% python3 -q
>>> import numpy as np
>>> np.set_printoptions(precision=2, suppress=True, linewidth=100)
>>> feats = np.load("m.npy")
>>> feats
array([[0.67, 0.  , 0.33],
       [0.29, 0.43, 0.29],
       [0.36, 0.18, 0.45]])
>>> vec = np.array([-2, -3, 1])
>>> h = np.maximum(feats @ vec, 0)
>>> feats * (h > 1e-9)[:, None]
array([[0., 0., 0.],
       [0., 0., 0.],
       [0., 0., 0.]])
>>> feats.T @ h
array([0., 0., 0.])
>>> h
array([0., 0., 0.])
>>> other = feats / np.sqrt((feats ** 2).mean(axis=1, keepdims=True))
>>> feats - feats.mean(axis=1, keepdims=True)
array([[ 0.33, -0.33,  0.  ],
       [-0.05,  0.1 , -0.05],
       [ 0.03, -0.15,  0.12]])
>>> np.linalg.matrix_rank(feats - feats.mean(axis=1, keepdims=True))
np.int64(2)
>>> other[0]
array([1.55, 0.  , 0.77])
>>> mat = np.load("x.npy")
>>> mat
array([[ 0,  5,  1,  3],
       [ 2,  8,  4,  7],
       [ 2, 12,  6,  9],
       [ 6, 16,  9, 12],
       [ 8, 20, 11, 14],
       [11, 20, 16, 15],
       [12, 21, 19, 16],
       [14, 21, 22, 20],
       [14, 26, 25, 22],
       [14, 26, 27, 25],
       [19, 26, 29, 28],
       [19, 30, 29, 30],
       [20, 35, 33, 30],
       [23, 35, 37, 35],
       [27, 40, 41, 39],
       [29, 40, 43, 43],
       [31, 41, 46, 48],
       [33, 46, 50, 49]])
>>> np.linalg.norm(mat, axis=1).argmax()
np.int64(17)
>>> round(np.linalg.norm(mat) ** 2 / np.linalg.norm(mat, 2) ** 2, 2)
np.float64(1.0)
>>> mat[9] @ mat[0]
np.int64(232)
>>> round(float(np.linalg.norm(mat, 1)), 2), round(np.linalg.norm(mat, np.inf), 2)
(468.0, np.float64(178.0))
>>> np.linalg.norm(mat, axis=0)
array([ 78.94, 120.61, 122.46, 119.8 ])
>>> round(float(np.linalg.norm(mat[9] - mat[0])), 2)
42.39
>>> round(float(np.linalg.norm(mat, "nuc")), 2)
247.53
>>> round(np.linalg.norm(mat, 2), 2)
np.float64(223.34)
